>>> import numpy as np
>>> import numpy.linalg as la
>>> np.set_printoptions(precision=2, suppress=True, linewidth=120)
>>> rd = lambda a: np.round(a, 2) + 0
>>> rng = np.random.default_rng(35296)
>>> labels = rng.integers(0, 2, 4)
>>> feats = np.triu((labels[:, None] == labels) & (rng.random((4, 4)) < 0.8), 1).astype(int)
>>> feats += feats.T
>>> print(feats)
[[0 0 0 0]
 [0 0 0 1]
 [0 0 0 0]
 [0 1 0 0]]
>>> # 3 groups of indices that never mix
>>> Uu, s, VT = la.svd(feats)
>>> print(s)
[1. 1. 0. 0.]
>>> A2 = Uu[:, :2] @ np.diag(s[:2]) @ VT[:2]
>>> print(la.matrix_rank(feats, rtol=0.05))
2
>>> print(la.matrix_rank(A2))
2
>>> print(np.abs(feats - A2).max())
0.0
>>> print(rd(la.norm(feats - A2) / la.norm(feats)))
0.0
>>> print([round(float(x), 2) for x in la.svd(feats, compute_uv=False)[:3]])
[1.0, 1.0, 0.0]
>>> print(rd(la.norm(feats, 2) / la.norm(feats)))
0.71
>>> print(np.argsort(-la.norm(feats, axis=0).round(6), kind="stable")[:3])
[1 3 0]
>>> print(la.cond(feats) > 100)
True
>>> print(feats.sum(axis=0))
[0 1 0 1]
>>> L = np.diag(feats.sum(axis=1)) - feats
>>> print(L)
[[ 0  0  0  0]
 [ 0  1  0 -1]
 [ 0  0  0  0]
 [ 0 -1  0  1]]
>>> print(L @ np.ones(4))
[0. 0. 0. 0.]
>>> print(round(la.det(L[1:, 1:])))
0
>>> print(rd(la.det(L)))
0.0
>>> print(np.flatnonzero(la.matrix_power((L != 0) + (L.T != 0) + np.eye(4), 4)[1]))
[1 3]
>>> print((la.matrix_power((L != 0) + (L.T != 0) + np.eye(4), 4) > 0).astype(int))
[[1 0 0 0]
 [0 1 0 1]
 [0 0 1 0]
 [0 1 0 1]]
>>> print(feats.ravel(order="F"))
[0 0 0 0 0 0 0 1 0 0 0 0 0 1 0 0]
>>> T = feats.reshape(4, 2, -1)
>>> print(T.shape)
(4, 2, 2)
>>> print(np.einsum("ihd,jhd->hij", T, T).shape)
(2, 4, 4)
>>> print(np.einsum("ihd,ihd->ih", T, T))
[[0 0]
 [0 1]
 [0 0]
 [1 0]]
>>> print(np.swapaxes(T, 1, 2)[1])
[[0 0]
 [0 1]]
>>> A = np.array([[1, 1, 1], [3, 3, 3], [0, 2, 3], [2, 0, 2]])
>>> A[:, 2] = 4 * A[:, 1]
>>> print(A)
[[ 1  1  4]
 [ 3  3 12]
 [ 0  2  8]
 [ 2  0  0]]
>>> # rank 2
>>> Uu, s, VT = la.svd(A)
>>> V = VT[:(s > 1e-8).sum()]
>>> x = A[0] + -1 * A[3] + rng.integers(2) * np.eye(3)[0]
>>> print(x)
[0. 1. 4.]
>>> print(rd(V.T @ V))
[[1.   0.   0.  ]
 [0.   0.06 0.24]
 [0.   0.24 0.94]]
>>> print(np.allclose(V.T @ V @ x, x))
True
>>> print(rd(la.norm(x - V.T @ V @ x)))
0.0
>>> print(la.matrix_rank(np.vstack([A, x])))
2
>>> print(rd(np.diag(V.T @ V)))
[1.   0.06 0.94]
>>> Uu, s, VT = la.svd(A, full_matrices=False)
>>> print(rd(np.sqrt((s ** 2).sum())), rd(la.norm(A)))
15.87 15.87
>>> print(rd(Uu.T @ A @ VT.T))
[[15.66  0.    0.  ]
 [ 0.    2.58  0.  ]
 [ 0.    0.    0.  ]]
>>> print(Uu.shape, s.shape, VT.shape)
(4, 3) (3,) (3, 3)
>>> print([round(float(x), 2) for x in la.svd(A, compute_uv=False)[:3]])
[15.66, 2.58, 0.0]
>>> print(rd(la.norm(A, 2) / la.norm(A)))
0.99
>>> print(np.argsort(-la.norm(A, axis=0).round(6), kind="stable")[:3])
[2 0 1]
>>> A2 = np.array([[2, 0, 4], [5, 1, 0], [0, 3, 0]])
>>> print(la.matrix_rank(np.vstack([A, A2.T])))
3
>>> print(np.vstack([A, A2.T]).shape)
(7, 3)
>>> print(la.matrix_rank(A @ A2))
2
>>> print(np.einsum("ik,kj->ij", A, A2))
[[ 7 13  4]
 [21 39 12]
 [10 26  0]
 [ 4  0  8]]
>>> print(np.einsum("ij,ij->i", A, A))
[ 18 162  68   4]
>>> print(np.einsum("ij->j", A))
[ 6  6 24]
>>> print(A2.T @ A.T)
[[ 7 21 10  4]
 [13 39 26  0]
 [ 4 12  0  8]]
>>> print(A @ A2)
[[ 7 13  4]
 [21 39 12]
 [10 26  0]
 [ 4  0  8]]
>>> m1 = np.array([[2.46, -2.35, 2.48, 1.26],
...     [-1.22, 1.3, -1.44, -0.81],
...     [-2.71, 2.55, -2.64, -1.31],
...     [-2.11, 2.06, -1.86, -0.94],
...     [-1.45, 1.33, -1.27, -0.54],
...     [-0.06, 0.05, -0.02, -0.19],
...     [0.1, -0.33, 0.4, 0.31],
...     [-3.63, 4.07, -3.98, -1.89],
...     [-1.3, 1.29, -1.23, -0.63],
...     [-4.17, 4.3, -4.12, -2.14],
...     [-2.04, 2.05, -2.12, -1.14],
...     [0.74, -0.88, 0.62, 0.37],
...     [0.91, -0.69, 0.8, 0.45]])
>>> A2 = A / la.norm(A, axis=1, keepdims=True)
>>> G = A2 @ A2.T
>>> print(rd(G[2]))
[0.97 0.97 1.   0.  ]
>>> print(rd(la.norm(A2, axis=1)))
[1. 1. 1. 1.]
>>> print(rd(G))
[[1.   1.   0.97 0.24]
 [1.   1.   0.97 0.24]
 [0.97 0.97 1.   0.  ]
 [0.24 0.24 0.   1.  ]]
>>> print(np.degrees(np.arccos(np.clip(G[2, 3], -1, 1))))
90.0
>>> x = np.array([0, 1, 1, 2])
>>> rhs = m1 @ x
>>> coef, lr = np.zeros(4), 1 / la.norm(m1, 2) ** 2
>>> for i in range(25):
...     coef -= lr * m1.T @ (m1 @ coef - rhs)
...     if i % 5 == 0: print(i, round(la.norm(m1 @ coef - rhs), 2))
... 
0 0.94
5 0.94
10 0.93
15 0.93
20 0.92
>>> print(rd(la.cond(m1)))
58.84
>>> Z = np.array([[2, 5, 2, 3], [3, 0, 4, 5]])
>>> M = rng.normal(size=(25, 2)) @ Z + np.array([-2, 2, -1, -1])
>>> print(rd(M))
[[ -2.69  -4.97  -0.98  -1.68]
 [-10.52  -5.03 -11.42 -14.73]
 [ -0.63   2.22   0.8    1.27]
 [  1.73   3.2    3.81   5.13]
 [ -6.94  -2.32  -7.01  -8.94]
 [ -1.88   3.21  -1.    -0.87]
 [ -5.47  -3.24  -4.93  -6.43]
 [ -4.31  -1.85  -3.57  -4.6 ]
 [ -6.56  -6.23  -5.98  -8.05]
 [ -4.09  -3.84  -3.01  -4.09]
 [ -5.25  -0.96  -4.94  -6.22]
 [ -4.49  -0.17  -4.03  -5.  ]
 [ -2.54   0.23  -1.48  -1.78]
 [  0.57  -1.38   2.88   3.52]
 [ -2.23   2.73  -1.41  -1.44]
 [ -2.85  -0.03  -1.86  -2.28]
 [ -1.28  -1.25   0.4    0.42]
 [-12.4   -7.88 -13.55 -17.67]
 [ -4.7   -6.47  -3.47  -4.93]
 [ -3.44  -4.31  -2.08  -2.99]
 [ -2.56   4.49  -2.07  -2.09]
 [ -8.81  -3.05  -9.4  -12.01]
 [ -1.74   3.85  -0.9   -0.69]
 [ -3.86   0.83  -3.32  -4.02]
 [  1.43   9.1    2.63   4.25]]
>>> # null space of dimension 1
>>> Z = M[[19, 7]].astype(float)
>>> for _ in range(4):
...     labels = la.norm(M[:, None] - Z, axis=-1).argmin(axis=1)
...     Z = np.array([M[labels == j].mean(axis=0) for j in range(2)])
... 
>>> print(labels)
[0 1 0 0 1 0 1 1 1 1 1 1 0 0 0 0 0 1 1 1 0 1 0 0 0]
>>> print(np.abs(Z[1] - Z[0]).argmax())
3
>>> print(rd(Z[1] - Z[0]))
[-4.99 -5.49 -5.92 -7.95]
>>> print(np.bincount(labels))
[13 12]
>>> G = M.T @ M
>>> print(la.matrix_rank(G))
3
>>> print(rd(np.diag(G)))
[ 641.95  410.53  646.46 1087.75]
>>> print(rd(la.svd(M, compute_uv=False) ** 2))
[2548.79  214.28   23.62    0.  ]
>>> print(la.cond(M) > 100)
True
>>> print([round(float(x), 2) for x in la.svd(M, compute_uv=False)[:3]])
[50.49, 14.64, 4.86]
>>> print(la.matrix_rank(M, rtol=0.1))
2
>>> print(rd(la.norm(M, 2) / la.norm(M)))
0.96
>>> labels = M[:, 0] > np.median(M[:, 0])
>>> u = M[labels].mean(axis=0) - M[~labels].mean(axis=0)
>>> print(labels.astype(int))
[1 0 1 1 0 1 0 0 0 0 0 0 1 1 1 1 1 0 0 0 1 0 1 0 1]
>>> print(((M - M.mean(axis=0)) @ u > 0).astype(int))
[1 0 1 1 0 1 0 0 0 0 0 0 1 1 1 1 1 0 0 0 1 0 1 1 1]
>>> r = la.matrix_rank(M)
>>> print(r)
3
>>> null = la.svd(M)[2][r:].T
>>> print(null.shape)
(4, 1)
>>> print([int(la.matrix_rank(M[:, :j + 1])) for j in range(4)])
[1, 2, 3, 3]
>>> print(rd(null @ null.T))
[[ 0.    0.   -0.02  0.01]
 [ 0.    0.    0.05 -0.04]
 [-0.02  0.05  0.62 -0.48]
 [ 0.01 -0.04 -0.48  0.38]]
>>> print(la.matrix_rank(M.T @ M), la.matrix_rank(M @ M.T))
3 3
>>> print([int(la.matrix_rank(M[:i])) for i in range(1, len(M) + 1)])
[1, 2, 3, 3, 3, 3, 3, 3, 3, 3, 3, 3, 3, 3, 3, 3, 3, 3, 3, 3, 3, 3, 3, 3, 3]
